$ python -q
>>> import numpy as np
>>> import numpy.linalg as la
>>> np.set_printoptions(suppress=True, linewidth=200)
>>> data = np.loadtxt("block12.csv", delimiter=",")
>>> data
array([[  0.,  -2.,   1.],
       [ -4.,   1.,   0.],
       [ -5.,  -1.,   4.],
       [ -3.,  -4.,   1.],
       [ -7.,  -3.,   6.],
       [ -4.,  -7.,   3.],
       [ -1., -11.,   8.],
       [  2., -15.,  11.],
       [ -3., -11.,  10.],
       [ -2., -15.,  13.],
       [  2., -15.,  12.],
       [  4., -13.,   7.],
       [  4., -16.,   6.],
       [  1., -15.,   5.]])
>>> x0 = np.array([3, 0, 3])
>>> y = data @ x0
>>> np.round(la.pinv(data) @ data, 2) + 0
array([[1., 0., 0.],
       [0., 1., 0.],
       [0., 0., 1.]])
>>> print(np.round(la.lstsq(data, y)[0], 2) + 0)
[3. 0. 3.]
>>> rng = np.random.default_rng(277)
>>> y = y + 0.02 * rng.normal(size=14)
>>> print(y.round(2))
[  2.99 -12.04  -3.01  -5.98  -3.02  -3.04  21.01  39.01  21.05  33.01  42.03  33.03  29.96  18.  ]
>>> beta, *_ = la.lstsq(data, y)
>>> print(beta.round())
[3. 0. 3.]
>>> [round(float(la.norm(la.solve(data.T @ data + lam * np.eye(3), data.T @ y))), 2) for lam in (0, 1, 10, 100)]
[4.25, 4.18, 3.66, 2.21]
>>> np.round(data.T @ (y - data @ beta), 2) + 0
array([0., 0., 0.])
>>> round(la.norm(y - data @ beta), 2)
np.float64(0.08)
>>> z = data[:, 2] > np.median(data[:, 2])
>>> u = data[z].mean(axis=0) - data[~z].mean(axis=0)
>>> u.round(2)
array([ 2.58, -7.46,  6.92])
>>> print(z.astype(int))
[0 0 0 0 0 0 1 1 1 1 1 1 0 0]
>>> round((((data - data.mean(axis=0)) @ u > 0) == z).mean(), 2)
np.float64(0.86)
>>> q, _ = la.qr(np.array([[0.1, -1.0, 0.2, 0.6],
...     [-0.4, -0.9, -0.7, 1.6],
...     [0.2, -1.7, -1.0, 0.0],
...     [-1.5, -0.4, 0.6, -0.4]]))
>>> vecs, _ = la.qr(np.array([[-0.1, 0.7, 0.3], [-0.9, 0.3, -0.4], [0.8, 1.4, 0.8]]))
>>> sig = 10 * 0.5 ** np.arange(3)
>>> feats = q[:, :3] * sig @ vecs[:3]
>>> print(feats.round(2))
[[ 3.1   0.27 -0.28]
 [ 0.26  0.61  3.39]
 [ 2.74  3.15  0.68]
 [-0.36 -5.13  8.08]]
>>> print(round(float(feats[1] @ feats[3]), 2))
24.15
>>> round(float(la.norm(feats) ** 2 / la.norm(feats, 2) ** 2), 2)
1.31
>>> round(la.norm(feats[1] - feats[3]), 2)
np.float64(7.44)
>>> q = feats.astype(float).copy()
>>> for j in range(3):
...     q[:, j] -= q[:, :j] @ (q[:, :j].T @ q[:, j])
...     q[:, j] /= la.norm(q[:, j])
... 
>>> np.round(q.T @ q, 2) + 0
array([[1., 0., 0.],
       [0., 1., 0.],
       [0., 0., 1.]])
>>> q.round(2)
array([[ 0.75, -0.33, -0.42],
       [ 0.06,  0.08,  0.71],
       [ 0.66,  0.25,  0.45],
       [-0.09, -0.91,  0.34]])
>>> u, v = q[1], q[2]
>>> round(u @ v, 2)
np.float64(0.38)
>>> p = (u @ v) / (u @ u) * u
>>> round((v - p) @ u, 2)
np.float64(-0.0)
>>> np.round(v - p, 2)
array([ 0.61,  0.19, -0.08])
>>> la.matrix_rank(np.outer(u, v))
np.int64(1)
>>> p.round(2)
array([0.05, 0.06, 0.53])
>>> round(la.norm(u + v) ** 2 + la.norm(u - v) ** 2, 2)
np.float64(2.42)
>>> x0 = np.array([4, 2, 7])
>>> a = np.maximum(feats @ x0, 0)
>>> np.round(feats * (a > 1e-9)[:, None], 2)
array([[ 3.1 ,  0.27, -0.28],
       [ 0.26,  0.61,  3.39],
       [ 2.74,  3.15,  0.68],
       [-0.36, -5.13,  8.08]])
>>> np.round(feats.T @ a, 2)
array([  84.77, -141.74,  461.97])
>>> np.round(np.maximum(feats @ x0, 0) - np.maximum(-feats @ x0, 0), 2)
array([10.97, 26.  , 22.01, 44.82])
>>> a.round(2)
array([10.97, 26.  , 22.01, 44.82])
>>> np.round(np.tanh(feats @ x0), 2)
array([1., 1., 1., 1.])
>>> X = np.load("mat.npy")
>>> X
array([[1.  , 0.9 , 0.81, 0.73],
       [0.9 , 1.  , 0.9 , 0.81],
       [0.81, 0.9 , 1.  , 0.9 ],
       [0.73, 0.81, 0.9 , 1.  ]])
>>> # equal to its transpose
>>> Lm = la.cholesky(X)
>>> np.round(np.diag(Lm) ** 2, 2)
array([1.  , 0.19, 0.19, 0.19])
>>> Lm @ Lm.T
array([[1.  , 0.9 , 0.81, 0.73],
       [0.9 , 1.  , 0.9 , 0.81],
       [0.81, 0.9 , 1.  , 0.9 ],
       [0.73, 0.81, 0.9 , 1.  ]])
>>> E = np.load("w.npy")
>>> E
array([[5, 4, 2, 7],
       [4, 5, 4, 2],
       [2, 4, 5, 4],
       [7, 2, 4, 5]])
>>> # symmetric, so the eigenvalues are real
>>> w, vecs = la.eig(E)
>>> print(np.round(E @ vecs[:, 0] - w[0] * vecs[:, 0], 2) + 0)
[0. 0. 0. 0.]
>>> np.round(np.sort(la.eigvals(la.inv(E))), 2)
array([-0.33,  0.06,  0.23,  0.5 ])
>>> np.prod(w)
np.float64(-432.0)
>>> np.round(np.sort(la.eigvals(E.T)), 2)
array([-3.  ,  2.  ,  4.32, 16.68])
